In [1]: import numpy as np

In [2]: np.set_printoptions(precision=3, suppress=True, linewidth=160, floatmode="fixed")

In [3]: m1 = np.loadtxt("m.csv", delimiter=",")

In [4]: m1
Out[4]: 
array([[-1.600,  0.000,  0.400, -2.996],
       [-0.400, -2.100, -0.400, -0.860],
       [-1.300,  0.200,  1.700, -2.633],
       [ 0.600, -1.700, -2.800,  1.442],
       [-1.300,  0.600,  0.800, -2.719],
       [-0.800,  0.300, -1.100, -1.761],
       [ 1.300, -1.600, -0.400,  2.773],
       [ 0.600, -0.100, -1.000,  1.352],
       [ 1.300, -0.300,  0.300,  2.321],
       [-0.100,  0.400,  1.000, -0.061],
       [-0.600, -1.500,  0.300, -0.973],
       [ 0.000, -1.600, -1.200, -0.371],
       [-0.700,  0.600, -0.800, -1.228],
       [-0.300,  1.300,  0.000, -0.306],
       [-1.400, -0.900, -1.100, -2.554],
       [ 0.600,  2.000,  0.400,  0.447],
       [ 0.200, -0.600,  0.500,  0.058],
       [-0.500,  0.800,  0.400, -1.000],
       [ 0.000,  1.200,  0.500, -0.398],
       [-0.900, -1.300, -0.700, -2.137],
       [ 0.000,  0.700,  1.300, -0.036],
       [ 0.200, -0.800, -0.500,  0.168],
       [-0.300,  1.700, -1.200, -0.349],
       [-0.400,  0.500,  0.300, -0.481],
       [ 0.300,  1.100,  1.100,  0.373],
       [ 0.300,  1.100,  0.300,  0.340],
       [-0.700,  1.300, -1.000, -1.545],
       [ 0.900,  0.800, -1.700,  1.919]])

In [5]: G = np.cov(m1, rowvar=False)

In [6]: np.median(m1, axis=0)
Out[6]: array([-0.200,  0.350,  0.150, -0.360])

In [7]: G.shape
Out[7]: (4, 4)

In [8]: np.argsort(-m1.std(axis=0).round(6), kind="stable")
Out[8]: array([3, 1, 2, 0])

In [9]: round(float(np.corrcoef(m1[:, 0], m1[:, 3])[0, 1]), 3)
Out[9]: 0.985

In [10]: print(m1.std(axis=0))
[0.758 1.122 0.995 1.482]

In [11]: print(np.linalg.eigvalsh(G)[::-1])
[2.951 1.504 0.739 0.013]

In [12]: G
Out[12]: 
array([[ 0.596, -0.032, -0.139,  1.147],
       [-0.032,  1.306,  0.374, -0.107],
       [-0.139,  0.374,  1.028, -0.344],
       [ 1.147, -0.107, -0.344,  2.277]])

In [13]: q, Rm = np.linalg.qr(m1)

In [14]: print(Rm)
[[ 4.121 -0.298 -0.713  8.003]
 [ 0.000  5.945  1.604 -0.226]
 [ 0.000  0.000 -5.042  0.272]
 [ 0.000  0.000  0.000 -1.345]]

In [15]: q.shape, Rm.shape
Out[15]: ((28, 4), (4, 4))

In [16]: np.round(q @ Rm, 3) + 0
Out[16]: 
array([[-1.600,  0.000,  0.400, -2.996],
       [-0.400, -2.100, -0.400, -0.860],
       [-1.300,  0.200,  1.700, -2.633],
       [ 0.600, -1.700, -2.800,  1.442],
       [-1.300,  0.600,  0.800, -2.719],
       [-0.800,  0.300, -1.100, -1.761],
       [ 1.300, -1.600, -0.400,  2.773],
       [ 0.600, -0.100, -1.000,  1.352],
       [ 1.300, -0.300,  0.300,  2.321],
       [-0.100,  0.400,  1.000, -0.061],
       [-0.600, -1.500,  0.300, -0.973],
       [ 0.000, -1.600, -1.200, -0.371],
       [-0.700,  0.600, -0.800, -1.228],
       [-0.300,  1.300,  0.000, -0.306],
       [-1.400, -0.900, -1.100, -2.554],
       [ 0.600,  2.000,  0.400,  0.447],
       [ 0.200, -0.600,  0.500,  0.058],
       [-0.500,  0.800,  0.400, -1.000],
       [ 0.000,  1.200,  0.500, -0.398],
       [-0.900, -1.300, -0.700, -2.137],
       [ 0.000,  0.700,  1.300, -0.036],
       [ 0.200, -0.800, -0.500,  0.168],
       [-0.300,  1.700, -1.200, -0.349],
       [-0.400,  0.500,  0.300, -0.481],
       [ 0.300,  1.100,  1.100,  0.373],
       [ 0.300,  1.100,  0.300,  0.340],
       [-0.700,  1.300, -1.000, -1.545],
       [ 0.900,  0.800, -1.700,  1.919]])
